$ python -q
>>> import numpy as np
>>> np.set_printoptions(suppress=True, linewidth=100)
>>> arr = np.load("a.npy")
>>> arr
array([[ 0,  2,  0,  2,  0,  2],
       [ 0,  3,  0,  3,  0,  3],
       [ 2, -1,  2, -1,  2, -1],
       [ 0,  2,  0,  2,  0,  2],
       [ 0,  3,  0,  3,  0,  3],
       [ 2, -1,  2, -1,  2, -1]])
>>> np.round(np.abs(np.linalg.eigvals(arr)).max(), 3)
np.float64(6.0)
>>> np.trace(arr)
np.int64(6)
>>> np.allclose(arr @ arr.T, arr.T @ arr)
False
>>> np.allclose(arr, arr.T)
False
>>> (arr + arr.T) / 2
array([[ 0. ,  1. ,  1. ,  1. ,  0. ,  2. ],
       [ 1. ,  3. , -0.5,  2.5,  1.5,  1. ],
       [ 1. , -0.5,  2. , -0.5,  1. ,  0.5],
       [ 1. ,  2.5, -0.5,  2. ,  1.5,  0.5],
       [ 0. ,  1.5,  1. ,  1.5,  0. ,  2.5],
       [ 2. ,  1. ,  0.5,  0.5,  2.5, -1. ]])
>>> np.linalg.matrix_power(arr, 3)
array([[24, 48, 24, 48, 24, 48],
       [36, 72, 36, 72, 36, 72],
       [12, 24, 12, 24, 12, 24],
       [24, 48, 24, 48, 24, 48],
       [36, 72, 36, 72, 36, 72],
       [12, 24, 12, 24, 12, 24]])
>>> data = np.load("m.npy")
>>> data
array([[ 1, -2,  4, -8],
       [ 1, -1,  1, -1],
       [ 1,  0,  0,  0]])
>>> np.round(data.mean(axis=0), 3)
array([ 1.   , -1.   ,  1.667, -3.   ])
>>> np.abs(data).max()
np.int64(8)
>>> np.unravel_index(np.abs(data).argmax(), data.shape)
(np.int64(0), np.int64(3))
>>> data.shape
(3, 4)
>>> Y = data / np.linalg.norm(data, axis=1, keepdims=True)
>>> gram = Y @ Y.T
>>> (np.abs(gram) > 0.9).astype(int)
array([[1, 0, 0],
       [0, 1, 0],
       [0, 0, 1]])
>>> (gram - 2 * np.eye(3)).round(6).argmax(axis=1)
array([1, 0, 1])
>>> gram[2].round(3)
array([0.108, 0.5  , 1.   ])
>>> K = np.load("dump.npy")
>>> K
array([[ 0, -2, -1],
       [-1,  0,  2],
       [ 0, -1,  1]])
>>> Y = K / np.linalg.norm(K, axis=1, keepdims=True)
>>> gram = Y @ Y.T
>>> gram[1].round(3)
array([-0.4  ,  1.   ,  0.632])
>>> np.round(np.linalg.norm(Y, axis=1), 3)
array([1., 1., 1.])
>>> X = np.load("mat.npy")
>>> X
array([[3., 2., 2.],
       [2., 3., 2.],
       [2., 2., 3.]])
>>> w, evecs = np.linalg.eig(X)
>>> w.round(3)
array([1., 7., 1.])
>>> round(np.prod(w), 3)
np.float64(7.0)
>>> np.round(np.sort(np.linalg.eigvals(np.linalg.inv(X))), 3)
array([0.143, 1.   , 1.   ])
>>> t3 = np.stack([X, -1 * X, X[::-1]])
>>> np.linalg.matrix_rank(t3.reshape(3, -1))
np.int64(2)
>>> np.linalg.matrix_rank(t3)
array([3, 3, 3])
>>> J = np.loadtxt("run16.csv", delimiter=",")
>>> J
array([[ 0.927,  0.999,  0.864,  1.   ,  0.872],
       [ 0.974, -0.972, -0.997, -1.   , -0.998],
       [-0.821,  0.319,  0.992,  1.   ,  0.997],
       [ 1.   ,  0.932, -0.917, -1.   , -0.572],
       [-0.999, -0.999,  0.856,  0.793,  0.3  ],
       [ 0.793, -0.778, -0.933, -1.   , -0.944],
       [ 0.901, -0.226,  0.291, -0.983,  0.948],
       [-0.31 ,  0.493,  0.988,  0.993,  1.   ],
       [ 0.894,  0.997, -0.168,  0.993, -0.273],
       [ 1.   ,  1.   , -0.585, -0.91 ,  0.952],
       [-1.   , -1.   ,  0.99 ,  0.999,  0.919],
       [ 0.478, -0.818, -0.964, -1.   , -0.986],
       [-0.933, -1.   , -0.804, -1.   , -0.993],
       [ 0.686,  0.885, -0.635, -0.129, -0.706],
       [-0.38 ,  0.917, -0.38 ,  0.991, -0.914],
       [ 0.565, -0.854, -0.02 , -0.98 ,  0.319],
       [-0.565, -0.91 , -0.508, -0.984, -0.598],
       [ 1.   ,  0.961, -0.983, -1.   , -0.862],
       [-0.972, -0.986,  0.592,  0.31 ,  0.1  ],
       [-0.994, -0.859,  0.675,  0.994, -0.188],
       [-0.845, -0.951,  0.06 , -0.99 ,  0.782],
       [ 1.   ,  0.999,  0.354, -0.05 ,  0.95 ]])
>>> gram = data.T @ data
>>> (data @ data.T).shape
(3, 3)
>>> np.round(np.linalg.eigvalsh(gram)[::-1], 3) + 0
array([87.704,  1.972,  0.324,  0.   ])
>>> np.diag(gram)
array([ 3,  5, 17, 65])
>>> W0 = np.loadtxt("out17.csv", delimiter=",")
>>> W0.round(3)
array([[ 1.   ,  0.   ,  0.   ,  0.   ,  0.   ,  0.   ],
       [ 0.   ,  1.   ,  0.   ,  0.   ,  0.   ,  0.   ],
       [ 0.   ,  0.   ,  0.5  ,  0.   ,  0.866,  0.   ],
       [ 0.   ,  0.   ,  0.   ,  1.   ,  0.   ,  0.   ],
       [ 0.   ,  0.   , -0.866,  0.   ,  0.5  ,  0.   ],
       [ 0.   ,  0.   ,  0.   ,  0.   ,  0.   ,  1.   ]])
>>> rng = np.random.default_rng(6)
>>> z = rng.permutation(6)
>>> Y = W0[:, z] * rng.choice([-1, 1], 6)
>>> Y.round(3)
array([[ 0.   , -0.   ,  1.   , -0.   ,  0.   ,  0.   ],
       [ 0.   , -0.   ,  0.   , -0.   ,  0.   ,  1.   ],
       [ 0.5  , -0.   ,  0.   , -0.   ,  0.866,  0.   ],
       [ 0.   , -1.   ,  0.   , -0.   ,  0.   ,  0.   ],
       [-0.866, -0.   ,  0.   , -0.   ,  0.5  ,  0.   ],
       [ 0.   , -0.   ,  0.   , -1.   ,  0.   ,  0.   ]])
>>> U, _, vt = np.linalg.svd(W0.T @ Y)
>>> np.round(np.linalg.lstsq(W0, Y)[0], 3) + 0
array([[ 0.,  0.,  1.,  0.,  0.,  0.],
       [ 0.,  0.,  0.,  0.,  0.,  1.],
       [ 1.,  0.,  0.,  0.,  0.,  0.],
       [ 0., -1.,  0.,  0.,  0.,  0.],
       [ 0.,  0.,  0.,  0.,  1.,  0.],
       [ 0.,  0.,  0., -1.,  0.,  0.]])
